% ipython --no-banner

In [1]: import numpy as np

In [2]: np.set_printoptions(precision=2, suppress=True, linewidth=100)

In [3]: K = np.array([[-1.08, 0.45, -1.62, -0.18, 1.08],
   ...:     [0.0, 0.0, 0.0, 0.0, 0.0],
   ...:     [0.0, 0.0, 0.0, 0.0, 0.0],
   ...:     [-0.96, 0.4, -1.44, -0.16, 0.96],
   ...:     [-1.08, 0.45, -1.62, -0.18, 1.08]])

In [4]: # rows 1 and 2 are equal

In [5]: Uu, sigma, Vh = np.linalg.svd(K)

In [6]: print(sigma.round(2) + 0)
[3.81 0.   0.   0.   0.  ]

In [7]: print(np.argmax(sigma[:-1] / (sigma[1:] + 1e-6)) + 1)
1

In [8]: A2 = Uu[:, :1] @ np.diag(sigma[:1]) @ Vh[:1]

In [9]: print(round(np.abs(K - A2).max(), 2))
0.0

In [10]: print(A2)
[[-1.08  0.45 -1.62 -0.18  1.08]
 [ 0.    0.    0.    0.    0.  ]
 [ 0.    0.    0.    0.    0.  ]
 [-0.96  0.4  -1.44 -0.16  0.96]
 [-1.08  0.45 -1.62 -0.18  1.08]]

In [11]: print(np.linalg.matrix_rank(K, rtol=0.05))
1

In [12]: print(np.linalg.matrix_rank(A2))
1

In [13]: print(round(float(np.linalg.norm(K - A2, 2)), 2), round(sigma[1], 2))
0.0 0.0

In [14]: print(np.round(np.linalg.det(K.T), 2))
0.0

In [15]: print(np.round(np.linalg.det(K[::-1]), 2))
0.0

In [16]: print(round(np.einsum("ii->", K), 2))
-0.16

In [17]: print(round(np.linalg.eigvals(K).sum().real, 2))
-0.16

In [18]: print(np.kron(np.eye(2, dtype=int), K))
[[-1.08  0.45 -1.62 -0.18  1.08 -0.    0.   -0.   -0.    0.  ]
 [ 0.    0.    0.    0.    0.    0.    0.    0.    0.    0.  ]
 [ 0.    0.    0.    0.    0.    0.    0.    0.    0.    0.  ]
 [-0.96  0.4  -1.44 -0.16  0.96 -0.    0.   -0.   -0.    0.  ]
 [-1.08  0.45 -1.62 -0.18  1.08 -0.    0.   -0.   -0.    0.  ]
 [-0.    0.   -0.   -0.    0.   -1.08  0.45 -1.62 -0.18  1.08]
 [ 0.    0.    0.    0.    0.    0.    0.    0.    0.    0.  ]
 [ 0.    0.    0.    0.    0.    0.    0.    0.    0.    0.  ]
 [-0.    0.   -0.   -0.    0.   -0.96  0.4  -1.44 -0.16  0.96]
 [-0.    0.   -0.   -0.    0.   -1.08  0.45 -1.62 -0.18  1.08]]

In [19]: Uu, sigma, Vh = np.linalg.svd(K)

In [20]: evecs = Vh[:(sigma > 1e-8).sum()]

In [21]: rng = np.random.default_rng(71237)

In [22]: x0 = K[0] + 4 * K[1] + rng.integers(2) * np.eye(5)[4]

In [23]: print(x0)
[-1.08  0.45 -1.62 -0.18  2.08]

In [24]: print(np.linalg.matrix_rank(np.vstack([K, x0])))
2

In [25]: print(evecs.T @ evecs)
[[ 0.22 -0.09  0.34  0.04 -0.22]
 [-0.09  0.04 -0.14 -0.02  0.09]
 [ 0.34 -0.14  0.51  0.06 -0.34]
 [ 0.04 -0.02  0.06  0.01 -0.04]
 [-0.22  0.09 -0.34 -0.04  0.22]]

In [26]: print(np.diag(evecs.T @ evecs))
[0.22 0.04 0.51 0.01 0.22]

In [27]: print(np.abs(np.diag(np.linalg.qr(K)[1])) > 1e-9)
[ True False False False False]

In [28]: print(np.allclose(K[:-1].T @ np.linalg.lstsq(K[:-1].T, K[-1])[0], K[-1]))
True

In [29]: print(round(float(np.trace(np.linalg.pinv(K) @ K)), 2))
1.0

In [30]: print(np.linalg.norm(K, axis=1).argmax())
0

In [31]: print(np.round(np.linalg.norm(K[4] - K[0]), 2))
0.0

In [32]: print(np.round(np.linalg.norm(K) ** 2 / np.linalg.norm(K, 2) ** 2, 2))
1.0

In [33]: print(np.linalg.norm(K, axis=1))
[2.28 0.   0.   2.03 2.28]

In [34]: print(round(float(np.linalg.norm(K, 2)), 2))
3.81

In [35]: print(round(float(np.linalg.norm(K[4], 1)), 2), round(float(np.linalg.norm(K[4], np.inf)), 2))
4.41 1.62

In [36]: print(np.linalg.norm(K, axis=0))
[1.8  0.75 2.71 0.3  1.8 ]

In [37]: J = np.load("data.npy")

In [38]: print(J)
[[-25.54  -6.83  -1.32]
 [-23.66  -6.41  -1.01]
 [-23.22  -6.31  -0.94]
 [-12.97  -3.97   0.48]
 [ -5.39  -2.1    1.  ]
 [ -0.32  -0.46   0.35]
 [ -0.3   -0.45   0.34]
 [  0.09   0.28   0.25]
 [  0.77   0.69   1.16]
 [ 21.74   5.98  16.69]]

In [39]: G = np.cov(J, rowvar=False)

In [40]: print(np.linalg.eigvalsh(G)[::-1])
[250.61  10.49   0.11]

In [41]: print(G.shape)
(3, 3)

In [42]: print(round(float(np.corrcoef(J[:, 2], J[:, 0])[0, 1]), 2))
0.78

In [43]: theta = np.radians(30)

In [44]: Rm = np.eye(3)

In [45]: Rm[1, 1] = Rm[2, 2] = np.cos(theta)

In [46]: Rm[1, 2], Rm[2, 1] = -np.sin(theta), np.sin(theta)

In [47]: print(Rm)
[[ 1.    0.    0.  ]
 [ 0.    0.87 -0.5 ]
 [ 0.    0.5   0.87]]

In [48]: A2 = J @ Rm.T

In [49]: print(np.allclose(J @ J.T, A2 @ A2.T))
True

In [50]: print(round(float(np.linalg.det(Rm)), 2), round(float(np.trace(Rm)), 2))
1.0 2.73

In [51]: print(np.abs(A2 - J).max(axis=0))
[0.   9.15 3.24]

In [52]: feats = np.load("mat.npy")

In [53]: print(feats)
[[ 3.   -0.33  1.31 -0.48 -0.92]
 [-0.33  0.73 -0.31  0.49  0.95]
 [ 1.31 -0.31  1.22 -1.01  1.15]
 [-0.48  0.49 -1.01  0.98 -2.08]
 [-0.92  0.95  1.15 -2.08  3.07]]

In [54]: # equal to its transpose

In [55]: print(round(float(np.linalg.eigvalsh(feats).min()), 2))
-1.0

In [56]: print(np.linalg.lstsq(feats[:-1].T, feats[-1])[2])
4

In [57]: print(np.allclose(feats[:-1].T @ np.linalg.lstsq(feats[:-1].T, feats[-1])[0], feats[-1]))
True

In [58]: print(np.abs(np.diag(np.linalg.qr(feats)[1])) > 1e-9)
[ True  True  True  True False]

In [59]: Uu, sigma, Vh = np.linalg.svd(feats)

In [60]: print(sigma.round(2) + 0)
[5. 4. 1. 1. 0.]

In [61]: print(np.argmax(sigma[:-1] / (sigma[1:] + 1e-6)) + 1)
4

In [62]: A2 = Uu[:, :4] @ np.diag(sigma[:4]) @ Vh[:4]

In [63]: print(np.linalg.matrix_rank(feats, rtol=0.05))
4

In [64]: print(np.round(np.linalg.norm(feats - A2) / np.linalg.norm(feats), 2))
0.0

In [65]: print(round(np.abs(feats - A2).max(), 2))
0.0

In [66]: A2 = np.array([[1, 3], [0, -4]])

In [67]: W2 = np.kron(A2, feats)

In [68]: print(np.linalg.matrix_rank(W2))
8

In [69]: print((K - K.T) / 2)
[[ 0.    0.23 -0.81  0.39  1.08]
 [-0.23  0.    0.   -0.2  -0.23]
 [ 0.81  0.    0.    0.72  0.81]
 [-0.39  0.2  -0.72  0.    0.57]
 [-1.08  0.23 -0.81 -0.57  0.  ]]

In [70]: print(K @ K)
[[ 0.17 -0.07  0.26  0.03 -0.17]
 [ 0.    0.    0.    0.    0.  ]
 [ 0.    0.    0.    0.    0.  ]
 [ 0.15 -0.06  0.23  0.03 -0.15]
 [ 0.17 -0.07  0.26  0.03 -0.17]]

In [71]: print(np.allclose(K @ K.T, K.T @ K))
False

In [72]: print(np.allclose(K, K.T))
False

In [73]: print(round(np.abs(np.linalg.eigvals(K)).max(), 2))
0.16

In [74]: X = np.loadtxt("m.csv", delimiter=",")

In [75]: print(X)
[[4. 0. 0. 3. 0. 2. 0. 0.]
 [0. 2. 0. 0. 0. 2. 0. 0.]
 [1. 0. 0. 0. 0. 5. 0. 2.]
 [0. 0. 4. 0. 0. 1. 0. 0.]
 [0. 0. 2. 0. 0. 0. 0. 0.]
 [0. 0. 0. 5. 0. 0. 0. 0.]
 [0. 1. 0. 0. 0. 0. 0. 0.]]

In [76]: A2 = X[0, 0] * X[1:] - np.outer(X[1:, 0], X[0])

In [77]: print(A2)
[[ 0.  8.  0.  0.  0.  8.  0.  0.]
 [ 0.  0.  0. -3.  0. 18.  0.  8.]
 [ 0.  0. 16.  0.  0.  4.  0.  0.]
 [ 0.  0.  8.  0.  0.  0.  0.  0.]
 [ 0.  0.  0. 20.  0.  0.  0.  0.]
 [ 0.  4.  0.  0.  0.  0.  0.  0.]]

In [78]: print(X[:, 0] / X[0, 0])
[1.   0.   0.25 0.   0.   0.   0.  ]

In [79]: data = np.array([[13, 15, 9], [15, 33, 21], [9, 21, 16]])

In [80]: # symmetric, so the eigenvalues are real

In [81]: lab = rng.permutation(5)

In [82]: print(lab)
[1 0 3 2 4]

In [83]: A2 = K[lab][:, lab]

In [84]: print(round(np.linalg.det(A2), 2), np.round(np.linalg.det(K[lab]), 2))
0.0 0.0

In [85]: print(A2)
[[ 0.    0.    0.    0.    0.  ]
 [ 0.45 -1.08 -0.18 -1.62  1.08]
 [ 0.4  -0.96 -0.16 -1.44  0.96]
 [ 0.    0.    0.    0.    0.  ]
 [ 0.45 -1.08 -0.18 -1.62  1.08]]

In [86]: print(np.round(np.sort(np.abs(np.linalg.eigvals(A2))), 2) + 0)
[0.   0.   0.   0.   0.16]

In [87]: print(np.allclose(A2, K))
False

In [88]: def softmax(z):
    ...:     e = np.exp(z - z.max(axis=-1, keepdims=True))
    ...:     return e / e.sum(axis=-1, keepdims=True)
    ...: 

In [89]: print(softmax(A2).sum(axis=1))
[1. 1. 1. 1. 1.]

In [90]: att = A2 @ A2.T / np.sqrt(5)

In [91]: print(softmax(att).round(6).argmax(axis=1))
[0 1 1 0 1]

In [92]: print(softmax(att + np.triu(np.full(att.shape, -np.inf), 1)))
[[1.   0.   0.   0.   0.  ]
 [0.09 0.91 0.   0.   0.  ]
 [0.07 0.52 0.41 0.   0.  ]
 [0.25 0.25 0.25 0.25 0.  ]
 [0.03 0.34 0.26 0.03 0.34]]

In [93]: print(softmax(att)[2] @ A2)
[ 0.4  -0.96 -0.16 -1.44  0.96]

In [94]: W0 = np.loadtxt("block12.csv", delimiter=",")

In [95]: print(W0)
[[ -5.84  -4.29   5.09  -4.62]
 [  6.2    4.48  -5.49   5.14]
 [-17.41 -13.16  14.87 -15.39]
 [-13.41 -10.4   12.03 -11.73]
 [ -4.42  -4.1    4.9   -5.01]
 [ -6.3   -4.79   5.5   -5.85]
 [  5.97   4.21  -4.45   4.88]
 [  2.32   1.56  -1.51   2.39]
 [ -5.97  -4.68   5.42  -5.16]
 [ -5.46  -4.49   5.22  -4.57]
 [-10.24  -8.12   9.4   -9.16]
 [ -7.17  -5.97   6.42  -6.69]
 [ -4.07  -2.88   3.47  -3.88]
 [ -3.53  -3.04   3.96  -3.45]
 [-10.79  -8.16   9.27  -9.64]
 [ -9.65  -7.01   8.76  -8.05]
 [-13.13  -9.92  11.48 -11.6 ]
 [-14.85 -11.29  12.92 -13.16]
 [  8.16   6.04  -7.02   7.09]
 [  1.82   1.34  -1.99   1.51]
 [  9.14   6.62  -7.42   7.64]]

In [96]: W2 = J[[5, 7]].astype(float)

In [97]: for _ in range(3):
    ...:     lab = np.linalg.norm(J[:, None] - W2, axis=-1).argmin(axis=1)
    ...:     W2 = np.array([J[lab == j].mean(axis=0) for j in range(2)])
    ...: 

In [98]: print(lab)
[0 0 0 0 1 1 1 1 1 1]

In [99]: print(np.abs(W2[1] - W2[0]).argmax())
0

In [100]: print(W2[1] - W2[0])
[24.11  6.54  4.  ]
